$ ipython --no-banner

In [1]: import numpy as np

In [2]: from numpy import linalg as LA

In [3]: np.set_printoptions(precision=1, suppress=True, linewidth=160, floatmode="fixed")

In [4]: F = np.load("test13.npy")

In [5]: print(F)
[[4.0 1.0 1.0 1.0]
 [1.0 4.0 1.0 1.0]
 [1.0 1.0 4.0 1.0]
 [1.0 1.0 1.0 4.0]]

In [6]: rng = np.random.default_rng(69)

In [7]: idx = rng.permutation(4)

In [8]: print(idx)
[0 1 3 2]

In [9]: other = F[idx][:, idx]

In [10]: print(np.trace(other))
16.0

In [11]: print(other)
[[4.0 1.0 1.0 1.0]
 [1.0 4.0 1.0 1.0]
 [1.0 1.0 4.0 1.0]
 [1.0 1.0 1.0 4.0]]

In [12]: print(np.round(LA.det(other), 1), np.round(LA.det(F[idx]), 1))
189.0 -189.0

In [13]: L = LA.cholesky(F)

In [14]: print(L)
[[2.0 0.0 0.0 0.0]
 [0.5 1.9 0.0 0.0]
 [0.5 0.4 1.9 0.0]
 [0.5 0.4 0.3 1.9]]

In [15]: print(LA.eigvalsh(F).min() > 0)
True

In [16]: print(L @ L.T)
[[4.0 1.0 1.0 1.0]
 [1.0 4.0 1.0 1.0]
 [1.0 1.0 4.0 1.0]
 [1.0 1.0 1.0 4.0]]

In [17]: X = np.load("case18.npy")

In [18]: print(X)
[[-1.9  0.9 -0.2 -1.0]
 [ 0.6 -0.4  0.7 -0.1]
 [-1.2 -0.4  0.7  1.3]
 [-1.6  0.1 -0.7 -0.5]]

In [19]: other = LA.inv(X)

In [20]: print(other.round(1) + 0)
[[-0.1 -0.1 -0.2 -0.3]
 [ 0.8 -1.1  0.0 -1.3]
 [ 0.5  0.8  0.3 -0.5]
 [-0.2 -0.9  0.4 -0.4]]

In [21]: print(round(float(LA.cond(X)), 1))
6.2

In [22]: print((np.abs(other) > 1e-9).astype(int))
[[1 1 1 1]
 [1 1 1 1]
 [1 1 1 1]
 [1 1 1 1]]

In [23]: print(np.round(X @ other, 1) + 0)
[[1.0 0.0 0.0 0.0]
 [0.0 1.0 0.0 0.0]
 [0.0 0.0 1.0 0.0]
 [0.0 0.0 0.0 1.0]]

In [24]: print(LA.inv(other))
[[-1.9  0.9 -0.2 -1.0]
 [ 0.6 -0.4  0.7 -0.1]
 [-1.2 -0.4  0.7  1.3]
 [-1.6  0.1 -0.7 -0.5]]

In [25]: W0 = np.load("run17.npy")

In [26]: print(W0)
[[ -4.1   9.8  -8.1]
 [ -0.4   1.5  -1.0]
 [ -0.2  -0.3  -0.1]
 [  5.6 -13.0  11.1]
 [ -1.2   2.6  -2.2]
 [ -0.2  -0.2   0.3]
 [ -4.2  10.4  -8.7]
 [ -5.7  13.9 -12.1]
 [  1.3  -3.3   2.7]
 [  4.0  -8.3   7.4]
 [  1.8  -5.1   3.8]
 [  1.2  -2.0   1.7]
 [  0.2   0.6  -0.6]
 [  3.7  -8.9   7.8]
 [ -1.3   2.7  -2.6]
 [ -7.0  17.2 -14.4]
 [ -5.6  11.8 -10.0]
 [ -2.8   6.8  -5.5]
 [ -0.1   0.5  -0.1]
 [  1.6  -3.0   2.9]
 [  3.0  -7.7   7.1]
 [ -1.9   5.6  -4.6]
 [ -5.1  11.7 -10.5]
 [ -2.8   6.9  -5.9]
 [  2.7  -5.7   5.7]
 [  2.0  -3.7   2.4]]

In [27]: print([round(float(x), 1) for x in LA.svd(W0, compute_uv=False)[:3]])
[55.1, 1.4, 1.4]

In [28]: print(LA.matrix_rank(W0, rtol=0.1))
1

In [29]: print(np.abs(LA.svd(W0)[2][-1]))
[0.1 0.7 0.7]

In [30]: d = LA.norm(W0[:, None] - W0[None], axis=-1)

In [31]: print(np.flatnonzero(d[24] < d.mean() / 2))
[ 8  9 10 11 13 19 20 24 25]

In [32]: print((d + 1e9 * np.eye(26)).round(6).argmin(axis=1))
[ 6 12  5 13 14  2  0 22 19 13 25 19 18  9  4  7 22 23 12  8  9 17 16 17 10  8]

In [33]: print(np.unravel_index(d.round(6).argmax(), d.shape))
(np.int64(3), np.int64(15))

In [34]: print(d.mean(axis=1).argmax())
15

In [35]: Ac = W0 - W0.mean(axis=0)

In [36]: evecs = LA.svd(Ac)[2][:1]

In [37]: other = Ac - Ac @ evecs.T @ evecs

In [38]: print(round(LA.norm(other) / LA.norm(Ac), 1))
0.0

In [39]: print(np.diag(evecs.T @ evecs))
[0.1 0.5 0.4]

In [40]: print(LA.norm(other, axis=1).round(6).argmax())
25

In [41]: print(other.std(axis=0))
[0.3 0.2 0.2]

In [42]: print(np.cov(Ac @ evecs.T, rowvar=False))
116.61849705712599

In [43]: idx = rng.permutation(3)

In [44]: other = W0[:, idx] * rng.choice([-1, 1], 3)

In [45]: print(other)
[[ -9.8  -4.1  -8.1]
 [ -1.5  -0.4  -1.0]
 [  0.3  -0.2  -0.1]
 [ 13.0   5.6  11.1]
 [ -2.6  -1.2  -2.2]
 [  0.2  -0.2   0.3]
 [-10.4  -4.2  -8.7]
 [-13.9  -5.7 -12.1]
 [  3.3   1.3   2.7]
 [  8.3   4.0   7.4]
 [  5.1   1.8   3.8]
 [  2.0   1.2   1.7]
 [ -0.6   0.2  -0.6]
 [  8.9   3.7   7.8]
 [ -2.7  -1.3  -2.6]
 [-17.2  -7.0 -14.4]
 [-11.8  -5.6 -10.0]
 [ -6.8  -2.8  -5.5]
 [ -0.5  -0.1  -0.1]
 [  3.0   1.6   2.9]
 [  7.7   3.0   7.1]
 [ -5.6  -1.9  -4.6]
 [-11.7  -5.1 -10.5]
 [ -6.9  -2.8  -5.9]
 [  5.7   2.7   5.7]
 [  3.7   2.0   2.4]]

In [46]: U, _, Vh = LA.svd(W0.T @ other)

In [47]: print(np.round(LA.lstsq(W0, other)[0], 1) + 0)
[[ 0.0  1.0  0.0]
 [-1.0  0.0  0.0]
 [ 0.0  0.0  1.0]]

In [48]: print(idx)
[1 0 2]

In [49]: u, v = W0[14], W0[20]

In [50]: print(round(float(u @ v), 1))
-43.2

In [51]: print(round(float(u @ u), 1))
15.7

In [52]: p = (u @ v) / (u @ u) * u

In [53]: print(np.round(v - p, 1) + 0)
[-0.6 -0.3  0.0]

In [54]: print(np.round(LA.norm(u + v) ** 2 + LA.norm(u - v) ** 2, 1))
268.9

In [55]: print(LA.matrix_rank(np.outer(u, v)))
1

In [56]: print(np.outer(u, v))
[[ -3.9  10.0  -9.2]
 [  8.1 -20.8  19.2]
 [ -7.8  20.0 -18.5]]

In [57]: print(p)
[ 3.6 -7.4  7.1]

In [58]: print(np.round((v - p) @ u, 1))
-0.0

In [59]: feats = np.array([[-0.1, 3.3, -1.2],
    ...:     [-0.3, 0.2, 2.0],
    ...:     [-0.7, 2.0, 0.4],
    ...:     [-0.4, 2.8, -0.6],
    ...:     [1.2, 2.2, -0.8],
    ...:     [-1.5, 0.1, 2.6],
    ...:     [-2.1, 0.5, 2.6],
    ...:     [3.1, 3.0, -2.5],
    ...:     [2.9, 1.9, -1.4],
    ...:     [2.2, 2.3, -1.4],
    ...:     [-1.5, 0.8, 1.9],
    ...:     [2.2, 3.4, -2.5]])

In [60]: d = LA.norm(feats[:, None] - feats[None], axis=-1)

In [61]: print(d.shape)
(12, 12)

In [62]: print((d + 1e9 * np.eye(12)).round(6).argmin(axis=1))
[ 3  5  3  0  9  6  5 11  9  8  6  7]

In [63]: print(np.unravel_index(d.round(6).argmax(), d.shape))
(np.int64(6), np.int64(7))

In [64]: print(d[:5, :5])
[[0.0 4.5 2.1 0.8 1.7]
 [4.5 0.0 2.4 3.7 3.8]
 [2.1 2.4 0.0 1.3 2.3]
 [0.8 3.7 1.3 0.0 1.7]
 [1.7 3.8 2.3 1.7 0.0]]

In [65]: P = np.triu(np.array([[-1, 2, 1, 0], [0, 2, 0, 0], [0, -2, 2, 2], [-1, -2, 2, 1]]), 1) + np.eye(4)

In [66]: other = P @ F @ LA.inv(P)

In [67]: print(round(float(LA.det(other)), 1))
189.0

In [68]: print(P @ F - F @ P)
[[ 3.0  1.0  2.0  1.0]
 [ 0.0 -2.0 -1.0 -2.0]
 [ 2.0  0.0  1.0  0.0]
 [ 0.0 -2.0 -1.0 -2.0]]

In [69]: Ac = (feats - feats.mean(axis=0)) / feats.std(axis=0)

In [70]: print(Ac.std(axis=0))
[1.0 1.0 1.0]

In [71]: print(np.argwhere(np.abs(Ac) > 2))
[]

In [72]: b = LA.lstsq(np.delete(Ac, 0, axis=1), Ac[:, 0])[0]

In [73]: print(b)
[-1.3 -2.1]

In [74]: print(round(float(1 - np.var(Ac[:, 0] - np.delete(Ac, 0, axis=1) @ b)), 1))
1.0

In [75]: idx = feats[:, 0] > np.median(feats[:, 0])

In [76]: u = feats[idx].mean(axis=0) - feats[~idx].mean(axis=0)

In [77]: print(round(float((((feats - feats.mean(axis=0)) @ u > 0) == idx).mean()), 1))
0.9

In [78]: u, v = feats[3], feats[7]

In [79]: print(round(u @ u, 1))
8.4

In [80]: print(round(u @ v, 1))
8.7

In [81]: p = (u @ v) / (u @ u) * u

In [82]: print(v - p)
[ 3.5  0.1 -1.9]

In [83]: print(LA.matrix_rank(np.outer(u, v)))
1

In [84]: print(np.outer(u, v))
[[-1.2 -1.2  1.0]
 [ 8.7  8.4 -7.0]
 [-1.9 -1.8  1.5]]

In [85]: print(round(LA.norm(u + v) ** 2 + LA.norm(u - v) ** 2, 1))
66.4

In [86]: q, _ = LA.qr(np.array([[1.1, 0.7, 0.3, -0.1],
    ...:     [1.9, -0.2, 0.7, -1.4],
    ...:     [-1.1, 0.4, -0.7, -0.5],
    ...:     [-0.1, -0.1, 0.6, 0.7]]))

In [87]: w = np.array([0, 3, -2, -3])

In [88]: M = q @ np.diag(w) @ q.T

In [89]: print(M)
[[ 1.9 -0.1  1.7 -0.5]
 [-0.1 -0.9 -1.6 -0.1]
 [ 1.7 -1.6 -1.0 -0.5]
 [-0.5 -0.1 -0.5 -2.0]]

In [90]: # symmetric

In [91]: cov = F.T @ F

In [92]: print((F @ F.T).shape)
(4, 4)

In [93]: print(cov)
[[19.0 10.0 10.0 10.0]
 [10.0 19.0 10.0 10.0]
 [10.0 10.0 19.0 10.0]
 [10.0 10.0 10.0 19.0]]
